$ ipython --no-banner

In [1]: import numpy as np

In [2]: np.set_printoptions(suppress=True, linewidth=140)

In [3]: tidy = lambda a: np.round(a, 2) + 0

In [4]: M = np.array([[0.0, 0.0, -1.0, -1.0],
   ...:     [0.0, 0.0, 0.0, 0.0],
   ...:     [-1.0, 0.0, 0.0, -1.0],
   ...:     [-1.0, 0.0, -1.0, 0.0]])

In [5]: evals, V = np.linalg.eigh(M)

In [6]: vec = np.array([2, 3, 2, -5])

In [7]: print(tidy(vec @ M @ vec / (vec @ vec)), evals[0], tidy(evals[-1]))
0.76 -2.0 1.0

In [8]: print(tidy(V * np.maximum(evals, 0) @ V.T))
[[ 0.67  0.   -0.33 -0.33]
 [ 0.    0.    0.    0.  ]
 [-0.33  0.    0.67 -0.33]
 [-0.33  0.   -0.33  0.67]]

In [9]: print(tidy(V * np.abs(evals) @ V.T))
[[1.33 0.   0.33 0.33]
 [0.   0.   0.   0.  ]
 [0.33 0.   1.33 0.33]
 [0.33 0.   0.33 1.33]]

In [10]: print(tidy(np.linalg.eigvalsh(M[1:, 1:])))
[-1.  0.  1.]

In [11]: print(np.abs(M).sum(axis=1).max(), np.abs(evals).max())
2.0 2.0

In [12]: rng = np.random.default_rng(902062)

In [13]: z = rng.permutation(4)

In [14]: print(z)
[0 1 2 3]

In [15]: other = M[z][:, z]

In [16]: print(tidy(np.sort(np.abs(np.linalg.eigvals(other)))))
[0. 1. 1. 2.]

In [17]: print(np.trace(other))
0.0

In [18]: print(tidy(np.linalg.det(other)), tidy(np.linalg.det(M[z])))
0.0 0.0

In [19]: print(np.diag(other))
[0. 0. 0. 0.]

In [20]: other = np.array([[0.1, -0.7], [1.7, 0.7], [0.2, -0.6]])

In [21]: C = np.array([[-1.2, -0.9, 0.4, -0.9], [0.1, 0.9, 0.9, 1.3]])

In [22]: K = other @ C

In [23]: print(tidy(K))
[[-0.19 -0.72 -0.59 -1.  ]
 [-1.97 -0.9   1.31 -0.62]
 [-0.3  -0.72 -0.46 -0.96]]

In [24]: hat = np.triu(np.array([[0, 5, 0, 0], [5, 5, 2, 0], [3, 3, 0, 2], [5, 3, 2, 4]]), 1) + np.eye(4)

In [25]: other = hat @ M @ np.linalg.inv(hat)

In [26]: print(np.linalg.matrix_rank(other))
3

In [27]: print(np.trace(other), np.trace(M))
0.0 0.0

In [28]: U, sv, vt = np.linalg.svd(K)

In [29]: V = vt[:(sv > 1e-8).sum()]

In [30]: vec = K[2] + -3 * K[1] + rng.integers(2) * np.eye(4)[3]

In [31]: print(tidy(vec))
[ 5.61  1.98 -4.39  1.9 ]

In [32]: print(tidy(np.linalg.norm(vec - V.T @ V @ vec)))
0.69

In [33]: print(np.linalg.matrix_rank(np.vstack([K, vec])))
3

In [34]: other = np.array([[-2, -3, 3], [-3, 0, 3]])

In [35]: C = np.kron(other, K)

In [36]: print(np.linalg.matrix_rank(C))
4

In [37]: print(C.shape)
(6, 12)

In [38]: other = np.array([[-5], [-5], [1]])

In [39]: C = np.array([[5, 3, -3, 3]])

In [40]: W0 = other @ C + 0.1 * rng.normal(size=(3, 4))

In [41]: print(tidy(W0))
[[-25.01 -15.11  14.86 -14.97]
 [-24.91 -15.01  14.9  -14.99]
 [  5.02   2.92  -3.11   2.95]]

In [42]: w1 = np.array([[1, -2, 0, -3, -3, 2],
    ...:     [-3, 2, -3, 1, -1, 3],
    ...:     [-1, 2, 2, 3, 0, 2],
    ...:     [-2, 1, -2, 1, 3, -1]])

In [43]: beta = np.array([2, 0, 0, 2, 0, 0])

In [44]: hid = np.maximum(W0 @ w1 + beta, 0)

In [45]: print((hid > 0).astype(int))
[[1 1 1 1 1 0]
 [1 1 1 1 1 0]
 [0 0 0 0 0 1]]

In [46]: print(tidy((hid > 0).mean(axis=0)))
[0.67 0.67 0.67 0.67 0.67 0.33]

In [47]: print(tidy(hid))
[[ 37.4   34.55 104.98  91.53  45.22   0.  ]
 [ 37.19  34.61 104.79  91.42  44.76   0.  ]
 [  0.     0.     0.     0.     0.     9.63]]

In [48]: C = np.array([[-1, 0, 0],
    ...:     [2, -2, 0],
    ...:     [0, -2, 2],
    ...:     [-1, 2, 1],
    ...:     [1, 2, -2],
    ...:     [1, -2, 2]])

In [49]: print(tidy(hid @ C))
[[-14.6   -5.58 211.06]
 [-14.63  -6.44 211.48]
 [  9.63 -19.27  19.27]]

In [50]: blk = np.stack([W0, -2 * W0, W0[::-1]])

In [51]: print(tidy(np.linalg.norm(blk, axis=(1, 2))))
[ 51.41 102.82  51.41]

In [52]: print(tidy(blk.sum(axis=0)))
[[ 30.03  18.03 -17.97  17.92]
 [  0.     0.     0.     0.  ]
 [-30.03 -18.03  17.97 -17.92]]

In [53]: print((blk @ W0.T).shape)
(3, 3, 3)

In [54]: print(np.linalg.matrix_rank(blk.reshape(3, -1)))
2

In [55]: print(blk.shape)
(3, 3, 4)

In [56]: U, sv, vt = np.linalg.svd(W0)

In [57]: print(np.argmax(sv[:-1] / (sv[1:] + 1e-6)) + 1)
1

In [58]: other = U[:, :1] @ np.diag(sv[:1]) @ vt[:1]

In [59]: print(tidy(np.abs(W0 - other).max()))
0.12

In [60]: print(tidy(np.linalg.norm(W0 - other, 2)), tidy(sv[1]))
0.18 0.18

In [61]: print(np.linalg.matrix_rank(W0, rtol=0.05))
1

In [62]: other = W0 / np.sqrt((W0 ** 2).mean(axis=1, keepdims=True))

In [63]: print(tidy(other[1]))
[-1.39 -0.83  0.83 -0.83]

In [64]: print(tidy(np.linalg.norm(other, axis=1)))
[2. 2. 2.]

In [65]: feats = np.load("x.npy")

In [66]: print(feats)
[[-3.  1.  0.]
 [ 0. -3.  1.]
 [ 0.  0. -3.]]

In [67]: # triangular

In [68]: hat = np.triu(np.array([[-7, 2, -8], [6, -6, 0], [2, -5, -7]]), 1) + np.eye(3)

In [69]: other = hat @ feats @ np.linalg.inv(hat)

In [70]: print(np.linalg.matrix_rank(other))
3

In [71]: print(hat @ feats - feats @ hat)
[[0. 0. 2.]
 [0. 0. 0.]
 [0. 0. 0.]]

In [72]: cov = W0.T @ W0

In [73]: print(tidy(np.linalg.eigvalsh(cov)[::-1]))
[2642.94    0.03    0.      0.  ]

In [74]: print(tidy(np.trace(cov)), tidy((W0 ** 2).sum()))
2642.97 2642.97

In [75]: print(tidy(np.diag(cov)))
[1271.12  461.86  452.36  457.63]

In [76]: print(np.allclose(cov, cov.T))
True

In [77]: other = feats / np.sqrt((feats ** 2).mean(axis=1, keepdims=True))

In [78]: print(tidy(feats - feats.mean(axis=1, keepdims=True)))
[[-2.33  1.67  0.67]
 [ 0.67 -2.33  1.67]
 [ 1.    1.   -2.  ]]

In [79]: O, V = np.linalg.qr(feats[:, :1])[0], np.linalg.qr(feats[:, 1:])[0]

In [80]: sv = np.linalg.svd(O.T @ V, compute_uv=False)

In [81]: print((sv > 0.9).sum())
0

In [82]: J = np.load("block11.npy")

In [83]: print(J)
[[ 1 -1]
 [ 1  0]
 [ 1  1]
 [ 1  2]]

In [84]: z = rng.permutation(2)

In [85]: other = J[:, z] * rng.choice([-1, 1], 2)

In [86]: print(other)
[[-1  1]
 [-1  0]
 [-1 -1]
 [-1 -2]]

In [87]: U, _, vt = np.linalg.svd(J.T @ other)

In [88]: print(tidy(np.linalg.lstsq(J, other)[0]))
[[-1.  0.]
 [ 0. -1.]]

In [89]: print(tidy(U @ vt))
[[-1.  0.]
 [ 0. -1.]]

In [90]: f, r1 = other[1], other[3]

In [91]: print(f @ r1)
1

In [92]: print(f @ f)
1

In [93]: pr = (f @ r1) / (f @ f) * f

In [94]: print(r1 - pr)
[ 0. -2.]

In [95]: print(tidy(np.linalg.norm(f + r1) ** 2 + np.linalg.norm(f - r1) ** 2))
12.0

In [96]: print((r1 - pr) @ f)
0.0

In [97]: print(pr)
[-1.  0.]

In [98]: print(np.outer(f, r1))
[[1 2]
 [0 0]]

In [99]: print(np.linalg.matrix_rank(np.outer(f, r1)))
1

In [100]: def softmax(z):
     ...:     e = np.exp(z - z.max(axis=-1, keepdims=True))
     ...:     return e / e.sum(axis=-1, keepdims=True)
     ...: 

In [101]: print(tidy(softmax(W0[0])))
[0. 0. 1. 0.]

In [102]: print(tidy(softmax(10 * W0[0])))
[0. 0. 1. 0.]

In [103]: scores = W0 @ W0.T / np.sqrt(4)

In [104]: print(softmax(scores).round(6).argmax(axis=1))
[0 0 2]

In [105]: print(tidy(softmax(scores)))
[[0.84 0.16 0.  ]
 [0.84 0.16 0.  ]
 [0.   0.   1.  ]]

In [106]: w1 = np.array([[0, 0, 1], [2, 1, 0]])

In [107]: beta = np.array([3, 2, 2])

In [108]: hid = np.maximum(J @ w1 + beta, 0)

In [109]: print(np.linalg.matrix_rank(hid))
2

In [110]: print(hid)
[[1 1 3]
 [3 2 3]
 [5 3 3]
 [7 4 3]]

In [111]: C = np.array([[-3, 0, 2], [0, -3, 2], [3, 2, 1]])

In [112]: print((hid @ C).round(6).argmax(axis=1))
[2 2 2 2]

In [113]: print(w1 @ C)
[[ 3  2  1]
 [-6 -3  6]]

In [114]: mat = np.array([[0, 0, 0, 0, 0, 0],
     ...:     [1, 1, 1, 1, 1, 1],
     ...:     [3, 1, 3, 1, 3, 1],
     ...:     [0, 0, 0, 0, 0, 0],
     ...:     [1, 1, 1, 1, 1, 1],
     ...:     [3, 1, 3, 1, 3, 1]])

In [115]: print(np.linalg.matrix_rank(mat, rtol=0.1))
2

In [116]: print(np.linalg.cond(mat) > 100)
True

In [117]: print(np.argsort(-np.linalg.norm(mat, axis=0).round(6), kind="stable")[:3])
[0 2 4]

In [118]: f = np.array([0, 0, 5])

In [119]: F = f[np.abs(np.subtract.outer(np.arange(3), np.arange(3)))]

In [120]: print(F)
[[0 0 5]
 [0 0 0]
 [5 0 0]]

In [121]: # rows and columns are dependent

In [122]: print(np.allclose(F, F.T))
True

In [123]: print(F @ F)
[[25  0  0]
 [ 0  0  0]
 [ 0  0 25]]

In [124]: E = np.loadtxt("a.csv", delimiter=",")

In [125]: print(tidy(E))
[[ 0.77  0.63]
 [ 0.63 -0.77]]

In [126]: # symmetric, so the eigenvalues are real

In [127]: vec = np.array([0, 1])

In [128]: y = E @ vec

In [129]: beta, lr = np.zeros(2), 1 / np.linalg.norm(E, 2) ** 2

In [130]: for i in range(5):
     ...:     beta -= lr * E.T @ (E @ beta - y)
     ...:     if i % 1 == 0: print(i, round(np.linalg.norm(E @ beta - y), 2))
     ...: 
0 0.0
1 0.0
2 0.0
3 0.0
4 0.0

In [131]: print(tidy(np.linalg.cond(E)))
1.0

In [132]: print(tidy(beta))
[0. 1.]

In [133]: other = np.array([[3, 1, -1], [-3, -3, 3]])

In [134]: C = np.kron(other, E)

In [135]: print(C.shape)
(4, 6)

In [136]: print(tidy(C))
[[ 2.32  1.9   0.77  0.63 -0.77 -0.63]
 [ 1.9  -2.32  0.63 -0.77 -0.63  0.77]
 [-2.32 -1.9  -2.32 -1.9   2.32  1.9 ]
 [-1.9   2.32 -1.9   2.32  1.9  -2.32]]

In [137]: print(np.linalg.matrix_rank(C))
4

In [138]: z = rng.permutation(2)

In [139]: print(z)
[1 0]

In [140]: other = E[z][:, z]

In [141]: print(np.allclose(other, E))
False

In [142]: print(tidy(np.linalg.det(other)), tidy(np.linalg.det(E[z])))
-1.0 1.0
